% python3 -q
>>> import numpy as np
>>> import numpy.linalg as la
>>> np.set_printoptions(precision=3, suppress=True, linewidth=140, legacy="1.25")
>>> X = np.load("a.npy")
>>> print(X)
[[ 1.663  0.76   1.472 -1.311 -1.438 -1.321 -1.576 -1.376 -1.688 -0.841]
 [ 1.834  0.938  1.72  -1.581 -1.951 -1.594 -1.729 -1.962 -1.732 -0.794]
 [ 0.152  0.003  0.164 -0.098 -0.271 -0.093 -0.122  0.002 -0.198 -0.256]
 [-1.22  -0.72  -1.316  1.224  1.089  1.393  1.222  1.205  1.31   0.786]
 [ 3.714  1.856  3.748 -3.758 -3.809 -3.687 -3.856 -3.766 -3.815 -1.901]
 [ 0.077  0.17  -0.083 -0.083 -0.026  0.088  0.025  0.069  0.075 -0.155]
 [-0.168 -0.098 -0.183  0.212  0.076  0.201  0.108  0.116  0.129  0.039]
 [ 3.35   1.573  3.122 -3.224 -3.293 -3.261 -3.219 -3.213 -3.238 -1.622]
 [ 2.522  1.082  2.547 -2.476 -2.381 -2.476 -2.495 -2.453 -2.238 -1.277]
 [ 2.573  1.278  2.6   -2.556 -2.349 -2.402 -2.417 -2.492 -2.402 -1.147]
 [ 2.24   1.128  2.279 -2.079 -2.145 -2.116 -2.302 -2.086 -2.098 -1.335]
 [-3.596 -1.927 -3.635  3.833  3.644  3.696  3.801  3.661  3.705  1.99 ]
 [-0.479 -0.13  -0.492  0.345  0.37   0.614  0.479  0.377  0.546  0.264]
 [ 1.431  0.675  1.432 -1.685 -1.464 -1.379 -1.384 -1.39  -1.327 -0.727]
 [ 2.206  0.827  2.098 -2.016 -1.847 -2.168 -2.019 -1.908 -1.867 -1.088]
 [ 0.607  0.371  0.743 -0.784 -0.753 -0.83  -0.643 -0.851 -0.72  -0.354]
 [-1.649 -0.746 -1.625  1.582  1.642  1.733  1.72   1.63   1.79   1.012]
 [-0.652 -0.342 -0.802  0.848  0.822  1.107  0.814  0.787  0.8    0.278]
 [-2.45  -1.137 -2.382  2.154  2.489  2.238  2.485  2.288  2.377  1.049]
 [-1.328 -0.732 -1.162  1.419  1.358  1.395  1.34   1.187  1.397  0.59 ]
 [ 1.406  0.828  1.554 -1.567 -1.507 -1.459 -1.396 -1.647 -1.569 -0.778]
 [-1.975 -0.948 -2.115  2.077  1.916  2.144  2.124  2.105  2.06   1.051]
 [-4.797 -2.232 -4.709  4.832  4.82   4.876  4.663  4.844  4.831  2.655]
 [-3.842 -1.934 -3.915  3.804  3.945  3.864  3.967  3.8    3.882  2.019]
 [-0.695 -0.366 -0.929  0.669  0.64   0.748  0.925  0.849  0.794  0.226]
 [ 2.106  0.923  2.078 -1.954 -2.145 -2.196 -2.043 -2.123 -2.272 -1.154]
 [ 1.13   0.536  1.348 -1.417 -1.452 -1.378 -1.351 -1.375 -1.359 -0.479]
 [ 2.918  1.372  2.78  -2.759 -2.685 -2.919 -2.798 -2.8   -2.933 -1.586]
 [ 3.175  1.429  2.992 -3.138 -3.195 -3.172 -3.079 -3.126 -2.908 -1.606]
 [-3.831 -1.862 -3.782  3.833  3.817  3.723  3.845  3.894  3.746  2.008]
 [ 1.402  0.776  1.459 -1.545 -1.436 -1.507 -1.564 -1.614 -1.449 -0.844]
 [ 3.651  1.944  3.779 -3.847 -3.93  -3.546 -3.822 -3.774 -3.788 -1.81 ]
 [-2.051 -1.022 -2.145  2.035  2.068  1.933  1.966  1.855  2.041  0.891]
 [-2.474 -1.299 -2.619  2.618  2.268  2.572  2.835  2.554  2.758  1.306]
 [-1.837 -0.988 -1.791  1.887  1.712  1.644  1.743  1.941  1.949  1.134]
 [-3.    -1.501 -3.129  2.97   3.18   2.939  2.881  3.116  3.021  1.374]
 [-0.305 -0.292 -0.387  0.401  0.509  0.399  0.152  0.485  0.147  0.123]
 [ 1.748  0.813  1.792 -1.658 -1.966 -1.664 -1.806 -1.65  -1.866 -0.851]
 [ 3.753  1.934  3.69  -3.645 -3.648 -3.686 -3.758 -3.69  -3.548 -1.919]]
>>> print(round(float(la.norm(X) ** 2 / la.norm(X, 2) ** 2), 3))
1.002
>>> print(round(float(la.norm(X, 2)), 3))
43.24
>>> print(round(la.norm(X, 1), 3), np.round(la.norm(X, np.inf), 3))
80.598 43.259
>>> print(la.matrix_rank(X, rtol=0.1))
1
>>> print(np.argsort(-la.norm(X, axis=0).round(6), kind="stable")[:3])
[6 4 0]
>>> print(round(float(la.norm(X, 2) / la.norm(X)), 3))
0.999
>>> X.reshape(39, 11)
Traceback (most recent call last):
  File "<python-input-11>", line 1, in <module>
    X.reshape(39, 11)
    ~~~~~~~~~^^^^^^^^
ValueError: cannot reshape array of size 390 into shape (39,11)
>>> blk = X.reshape(39, 2, -1)
>>> print(blk.shape)
(39, 2, 5)
>>> print(np.einsum("ihd,jhd->hij", blk, blk).shape)
(2, 39, 39)
>>> print(np.swapaxes(blk, 1, 2)[18])
[[-2.45   2.238]
 [-1.137  2.485]
 [-2.382  2.288]
 [ 2.154  2.377]
 [ 2.489  1.049]]
>>> Q, V = la.qr(X[:, :8])[0], la.qr(X[:, 8:])[0]
>>> s = la.svd(Q.T @ V, compute_uv=False)
>>> print(np.degrees(np.arccos(s.clip(0, 1))))
[ 2.367 57.594]
>>> Z = X[[8, 33]].astype(float)
>>> for _ in range(6):
...     z = la.norm(X[:, None] - Z, axis=-1).argmin(axis=1)
...     Z = np.array([X[z == j].mean(axis=0) for j in range(2)])
... 
>>> print(z)
[0 0 0 1 0 1 1 0 0 0 0 1 1 0 0 0 1 1 1 1 0 1 1 1 1 0 0 0 0 1 0 0 1 1 1 1 1 0 0]
>>> print(np.bincount(z))
[20 19]
>>> print(np.abs(Z[1] - Z[0]).argmax())
2
>>> print(Z[1] - Z[0])
[-4.088 -2.005 -4.128  4.084  4.096  4.106  4.121  4.1    4.117  2.1  ]
>>> rng = np.random.default_rng(53769)
>>> ang = rng.uniform(0, 2 * np.pi, 26)
>>> Q, _ = la.qr(np.array([[-0.5, 0.5],
...     [1.9, -1.4],
...     [-0.9, 0.7],
...     [0.1, -1.5],
...     [0.7, 0.6],
...     [-0.3, -0.8],
...     [-0.7, 0.2],
...     [0.6, 1.3],
...     [0.1, -0.2],
...     [0.9, 2.0],
...     [0.1, 0.2]]))
>>> J = 10 * np.c_[np.cos(ang), np.sin(ang)] @ Q.T
>>> print(J)
[[ 1.029 -4.607  2.131  1.749 -3.255  2.153  2.138 -3.887 -0.066 -5.9   -0.625]
 [ 0.552 -0.737  0.449 -3.919  2.764 -2.662 -0.588  4.507 -0.382  6.897  0.706]
 [-0.82   1.703 -0.911  4.126 -2.53   2.62   0.266 -4.392  0.447 -6.729 -0.685]
 [-1.932  5.98  -2.933  4.202 -0.838  1.838 -1.343 -2.859  0.659 -4.425 -0.431]
 [-0.736  3.663 -1.671 -2.278  3.282 -2.347 -1.896  4.175 -0.026  6.349  0.667]
 [ 0.958 -4.382  2.021  1.883 -3.267  2.205  2.082 -3.965 -0.043 -6.021 -0.636]
 [-1.542  4.409 -2.196  4.374 -1.615  2.269 -0.708 -3.666  0.599 -5.644 -0.563]
 [ 1.275 -3.385  1.711 -4.344  2.012 -2.448  0.325  4.019 -0.547  6.175  0.621]
 [ 0.333  0.036  0.079 -3.715  2.921 -2.667 -0.836  4.551 -0.327  6.957  0.715]
 [ 1.197 -3.093  1.572 -4.32   2.113 -2.488  0.219  4.101 -0.531  6.297  0.635]
 [-2.321  8.003 -3.851  2.752  1.125  0.405 -2.433 -0.319  0.628 -0.561 -0.026]
 [-1.14   2.879 -1.471  4.299 -2.184  2.514 -0.143 -4.156  0.519 -6.38  -0.644]
 [-1.462  4.097 -2.048  4.374 -1.744  2.33  -0.589 -3.785  0.584 -5.824 -0.582]
 [ 2.124 -7.784  3.708 -1.231 -2.226  0.641  2.686 -1.455 -0.482 -2.154 -0.252]
 [ 2.222 -7.985  3.816 -1.732 -1.915  0.322  2.651 -0.919 -0.536 -1.333 -0.169]
 [ 1.161 -2.957  1.508 -4.307  2.158 -2.505  0.17   4.137 -0.523  6.35   0.641]
 [ 0.407 -0.223  0.203 -3.787  2.871 -2.668 -0.754  4.541 -0.346  6.944  0.713]
 [-2.104  7.737 -3.684  1.141  2.276 -0.696 -2.688  1.547  0.472  2.294  0.266]
 [-0.379  0.126 -0.157  3.761 -2.89   2.668  0.785 -4.546  0.339 -6.95  -0.714]
 [-1.866  7.125 -3.372  0.276  2.702 -1.196 -2.647  2.37   0.366  3.559  0.394]
 [ 1.744 -6.782  3.201  0.09  -2.849  1.391  2.598 -2.688 -0.317 -4.048 -0.443]
 [ 1.432 -5.864  2.746  0.892 -3.1    1.786  2.426 -3.319 -0.202 -5.02  -0.539]
 [ 0.275 -2.133  0.93   2.987 -3.21   2.555  1.472 -4.458  0.162 -6.796 -0.707]
 [-1.844  7.066 -3.343  0.21   2.73  -1.232 -2.639  2.43   0.358  3.65   0.403]
 [ 2.177 -7.067  3.436 -3.808  0.084 -1.344  1.843  1.965 -0.676  3.067  0.287]
 [-1.518  6.121 -2.874 -0.687  3.045 -1.689 -2.479  3.166  0.233  4.784  0.516]]
>>> Xc = J - J.mean(axis=0)
>>> Uu, s, vt = la.svd(Xc, full_matrices=False)
>>> print(s.round(3) + 0)
[39.44  32.289  0.     0.     0.     0.     0.     0.     0.     0.     0.   ]
>>> print(vt[0] * np.sign(vt[0, np.abs(vt[0]).argmax()]))
[-0.005  0.137 -0.056 -0.328  0.313 -0.262 -0.125  0.453 -0.022  0.691  0.072]
>>> print(np.round(Xc.mean(axis=0), 3) + 0)
[0. 0. 0. 0. 0. 0. 0. 0. 0. 0. 0.]
>>> print(la.matrix_rank(Xc))
2
>>> print(np.abs(Uu[:, 0]).argmax())
8
>>> print(np.abs(vt[0]).argmax())
9
>>> print(np.searchsorted(np.cumsum(s ** 2) / (s ** 2).sum(), 0.9) + 1)
2
>>> print(np.round((s ** 2).sum() ** 2 / (s ** 4).sum(), 3))
1.925
